$ python -q
>>> import numpy as np
>>> np.set_printoptions(suppress=True, linewidth=100)
>>> def rnd(a):
...     return np.round(a, 1) + 0
... 
>>> F = np.array([[2, -5, 0, 0], [1, 0, 0, 0], [0, 0, 2, -5], [0, 0, 1, 0]])
>>> print(F @ F)
[[ -1 -10   0   0]
 [  2  -5   0   0]
 [  0   0  -1 -10]
 [  0   0   2  -5]]
>>> F.inv()
Traceback (most recent call last):
  File "<python-input-5>", line 1, in <module>
    F.inv()
    ^^^^^
AttributeError: 'numpy.ndarray' object has no attribute 'inv'
>>> np.linalg.determinant(F)
Traceback (most recent call last):
  File "<python-input-6>", line 1, in <module>
    np.linalg.determinant(F)
    ^^^^^^^^^^^^^^^^^^^^^
AttributeError: module 'numpy.linalg' has no attribute 'determinant'
>>> np.allclose(F, F.T)
False
>>> np.linalg.matrix_power(F, 4)
array([[-19,  60,   0,   0],
       [-12,   5,   0,   0],
       [  0,   0, -19,  60],
       [  0,   0, -12,   5]])
>>> rnd(np.sort(np.abs(np.linalg.eigvals(F))))
array([2.2, 2.2, 2.2, 2.2])
>>> np.trace(F)
np.int64(4)
>>> x = np.array([1, 2, 2, 2])
>>> y = F @ x
>>> y
array([-8,  1, -6,  2])
>>> print(rnd(np.linalg.solve(F, y + F[:, 3])))
[1. 2. 2. 3.]
>>> rnd(np.linalg.solve(F, 5 * y))
array([ 5., 10., 10., 10.])
>>> A2 = F ** -1
Traceback (most recent call last):
  File "<python-input-16>", line 1, in <module>
    A2 = F ** -1
         ~~^^~~~
ValueError: Integers to negative integer powers are not allowed.
>>> A2 = np.linalg.invert(F)
Traceback (most recent call last):
  File "<python-input-17>", line 1, in <module>
    A2 = np.linalg.invert(F)
         ^^^^^^^^^^^^^^^^
AttributeError: module 'numpy.linalg' has no attribute 'invert'
>>> A2 = np.linalg.inv(F)
>>> rnd(F @ A2)
array([[1., 0., 0., 0.],
       [0., 1., 0., 0.],
       [0., 0., 1., 0.],
       [0., 0., 0., 1.]])
>>> print(rnd(np.linalg.inv(A2)))
[[ 2. -5.  0.  0.]
 [ 1.  0.  0.  0.]
 [ 0.  0.  2. -5.]
 [ 0.  0.  1.  0.]]
>>> print(rnd(np.linalg.det(F) * np.linalg.det(A2)))
1.0
>>> np.allclose(A2, F.T)
False
>>> rnd(np.linalg.det(F) * A2)
array([[ 0., 25.,  0.,  0.],
       [-5., 10.,  0.,  0.],
       [ 0.,  0.,  0., 25.],
       [ 0.,  0., -5., 10.]])
>>> rnd(np.linalg.cond(F))
np.float64(5.8)
>>> print((np.abs(A2) > 1e-9).astype(int))
[[0 1 0 0]
 [1 1 0 0]
 [0 0 0 1]
 [0 0 1 1]]
